% python3 -q
>>> import numpy as np
>>> np.set_printoptions(precision=2, suppress=True, linewidth=160)
>>> rnd = lambda a: np.round(a, 2) + 0
>>> arr = np.array([[-0.4, 0.9, 1.3, -0.6, -0.2, 1.7, 0.6, -0.9, -1.2],
...     [-1.2, 0.9, 1.6, 0.2, 1.5, 0.8, -0.9, 1.0, -0.4],
...     [1.7, 0.1, -0.2, -0.7, -0.1, -1.0, -0.8, -3.1, 0.3]])
>>> arr[:, 5] *= 3
>>> rnd(arr)
array([[-0.4,  0.9,  1.3, -0.6, -0.2,  5.1,  0.6, -0.9, -1.2],
       [-1.2,  0.9,  1.6,  0.2,  1.5,  2.4, -0.9,  1. , -0.4],
       [ 1.7,  0.1, -0.2, -0.7, -0.1, -3. , -0.8, -3.1,  0.3]])
>>> arr @ arr
Traceback (most recent call last):
  File "<python-input-6>", line 1, in <module>
    arr @ arr
    ~~~~^~~~~
ValueError: matmul: Input operand 1 has a mismatch in its core dimension 0, with gufunc signature (n?,k),(k,m?)->(n?,m?) (size 3 is different from 9)
>>> cov = arr.T @ arr
>>> rnd(np.trace(cov)), (arr ** 2).sum()
(np.float64(69.29), np.float64(69.29))
>>> (arr @ arr.T).shape
(3, 3)
>>> rnd(np.diag(cov))
array([ 4.49,  1.63,  4.29,  0.89,  2.3 , 40.77,  1.81, 11.42,  1.69])
>>> rnd(np.linalg.svd(arr, compute_uv=False) ** 2)
array([51.31, 13.  ,  4.98])
>>> def softmax(z):
...     e = np.exp(z - z.max(axis=-1, keepdims=True))
...     return e / e.sum(axis=-1, keepdims=True)
... 
>>> rnd(softmax(arr[2]))
array([0.51, 0.1 , 0.08, 0.05, 0.08, 0.  , 0.04, 0.  , 0.13])
>>> rnd(softmax(10 * arr[2]))
array([1., 0., 0., 0., 0., 0., 0., 0., 0.])
>>> att = arr @ arr.T / np.sqrt(9)
>>> rnd(softmax(att + np.triu(np.full(att.shape, -np.inf), 1)))
array([[1.  , 0.  , 0.  ],
       [0.45, 0.55, 0.  ],
       [0.  , 0.  , 1.  ]])
>>> softmax(att).round(6).argmax(axis=1)
array([0, 1, 2])
>>> W1 = np.array([[2, 0, -3],
...     [1, 0, -1],
...     [-1, -1, -1],
...     [1, -1, -2],
...     [1, 2, 3],
...     [-1, 0, 1],
...     [0, -1, -2],
...     [-3, 1, 2],
...     [3, 0, 2]])
>>> c = np.array([-1, -3, 5])
>>> H = np.maximum(arr @ W1 + c, 0)
>>> (H > 0).astype(int)
array([[0, 0, 1],
       [0, 1, 1],
       [1, 0, 0]])
>>> np.linalg.matrix_rank(H)
np.int64(3)
>>> Z = np.array([[2, 3], [1, 5], [-5, 5]])
>>> W1 @ Z
array([[ 19,  -9],
       [  7,  -2],
       [  2, -13],
       [ 11, -12],
       [-11,  28],
       [ -7,   2],
       [  9, -15],
       [-15,   6],
       [ -4,  19]])
>>> (H @ Z).round(6).argmax(axis=1)
array([1, 1, 1])
>>> rnd(H @ Z)
array([[-21.5,  21.5],
       [-77.9,  78.5],
       [ 30.2,  45.3]])
>>> x = np.array([-3, -4, -2, -4, 2, 5, 1, -1, 2])
>>> h = np.maximum(arr @ x, 0)
>>> np.flatnonzero(h > 1e-9)
array([0, 1])
>>> rnd(np.maximum(arr @ x, 0) - np.maximum(-arr @ x, 0))
array([ 21.6,   8.3, -14.6])
>>> rnd(np.tanh(arr @ x))
array([ 1.,  1., -1.])
>>> rnd(arr * (h > 1e-9)[:, None])
array([[-0.4,  0.9,  1.3, -0.6, -0.2,  5.1,  0.6, -0.9, -1.2],
       [-1.2,  0.9,  1.6,  0.2,  1.5,  2.4, -0.9,  1. , -0.4],
       [ 0. ,  0. ,  0. ,  0. ,  0. ,  0. ,  0. ,  0. ,  0. ]])
>>> rnd(h)
array([21.6,  8.3,  0. ])
>>> rnd(arr.T @ h)
array([-18.6 ,  26.91,  41.36, -11.3 ,   8.13, 130.08,   5.49, -11.14, -29.24])
>>> X = np.load("x.npy")
>>> X
array([[1.  , 0.9 , 0.81],
       [0.9 , 1.  , 0.9 ],
       [0.81, 0.9 , 1.  ]])
>>> vals, V = np.linalg.eigh(X)
>>> x = np.array([2, 0, 2])
>>> np.abs(X).sum(axis=1).max(), rnd(np.abs(vals).max())
(np.float64(2.8), np.float64(2.74))
>>> rnd(V * np.sqrt(vals) @ V.T)
array([[0.8 , 0.47, 0.37],
       [0.47, 0.75, 0.47],
       [0.37, 0.47, 0.8 ]])
>>> rnd(V * np.maximum(vals, 0) @ V.T)
array([[1.  , 0.9 , 0.81],
       [0.9 , 1.  , 0.9 ],
       [0.81, 0.9 , 1.  ]])
>>> rnd(np.linalg.eigvalsh(X[1:, 1:]))
array([0.1, 1.9])
>>> (np.sign(V[:, -1].round(6)) == np.sign(V[0, -1].round(6))).astype(int)
array([1, 1, 1])
>>> J = np.load("data.npy")
>>> rnd(J)
array([[ 0.98,  0.02,  0.05,  0.09, -0.05,  0.09,  0.05,  0.09, -0.02, -0.05,  0.02],
       [ 0.02,  0.98, -0.05, -0.09,  0.05, -0.09, -0.05, -0.09,  0.02,  0.05, -0.02],
       [ 0.05, -0.05,  0.84, -0.26,  0.16, -0.26, -0.16, -0.26,  0.05,  0.16, -0.05],
       [ 0.09, -0.09, -0.26,  0.57,  0.26, -0.43, -0.26, -0.43,  0.09,  0.26, -0.09],
       [-0.05,  0.05,  0.16,  0.26,  0.84,  0.26,  0.16,  0.26, -0.05, -0.16,  0.05],
       [ 0.09, -0.09, -0.26, -0.43,  0.26,  0.57, -0.26, -0.43,  0.09,  0.26, -0.09],
       [ 0.05, -0.05, -0.16, -0.26,  0.16, -0.26,  0.84, -0.26,  0.05,  0.16, -0.05],
       [ 0.09, -0.09, -0.26, -0.43,  0.26, -0.43, -0.26,  0.57,  0.09,  0.26, -0.09],
       [-0.02,  0.02,  0.05,  0.09, -0.05,  0.09,  0.05,  0.09,  0.98, -0.05,  0.02],
       [-0.05,  0.05,  0.16,  0.26, -0.16,  0.26,  0.16,  0.26, -0.05,  0.84,  0.05],
       [ 0.02, -0.02, -0.05, -0.09,  0.05, -0.09, -0.05, -0.09,  0.02,  0.05,  0.98]])
>>> # columns are unit length and at right angles
>>> rng = np.random.default_rng(7574)
>>> other = J + rng.integers(-2, 3, (11, 1)) @ rng.integers(-2, 3, (1, 11))
>>> rnd(other)
array([[-1.02,  0.02, -0.95,  2.09, -1.05,  1.09,  1.05, -0.91, -2.02,  0.95, -0.98],
       [-3.98,  0.98, -2.05,  3.91, -1.95,  1.91,  1.95, -2.09, -3.98,  2.05, -2.02],
       [-3.95, -0.05, -1.16,  3.74, -1.84,  1.74,  1.84, -2.26, -3.95,  2.16, -2.05],
       [-3.91, -0.09, -2.26,  4.57, -1.74,  1.57,  1.74, -2.43, -3.91,  2.26, -2.09],
       [-0.05,  0.05,  0.16,  0.26,  0.84,  0.26,  0.16,  0.26, -0.05, -0.16,  0.05],
       [ 4.09, -0.09,  1.74, -4.43,  2.26, -1.43, -2.26,  1.57,  4.09, -1.74,  1.91],
       [ 2.05, -0.05,  0.84, -2.26,  1.16, -1.26, -0.16,  0.74,  2.05, -0.84,  0.95],
       [-3.91, -0.09, -2.26,  3.57, -1.74,  1.57,  1.74, -1.43, -3.91,  2.26, -2.09],
       [-2.02,  0.02, -0.95,  2.09, -1.05,  1.09,  1.05, -0.91, -1.02,  0.95, -0.98],
       [ 1.95,  0.05,  1.16, -1.74,  0.84, -0.74, -0.84,  1.26,  1.95, -0.16,  1.05],
       [ 4.02, -0.02,  1.95, -4.09,  2.05, -2.09, -2.05,  1.91,  4.02, -1.95,  2.98]])
>>> rnd(np.linalg.svd(other - J, compute_uv=False))
array([23.07,  0.  ,  0.  ,  0.  ,  0.  ,  0.  ,  0.  ,  0.  ,  0.  ,  0.  ,  0.  ])
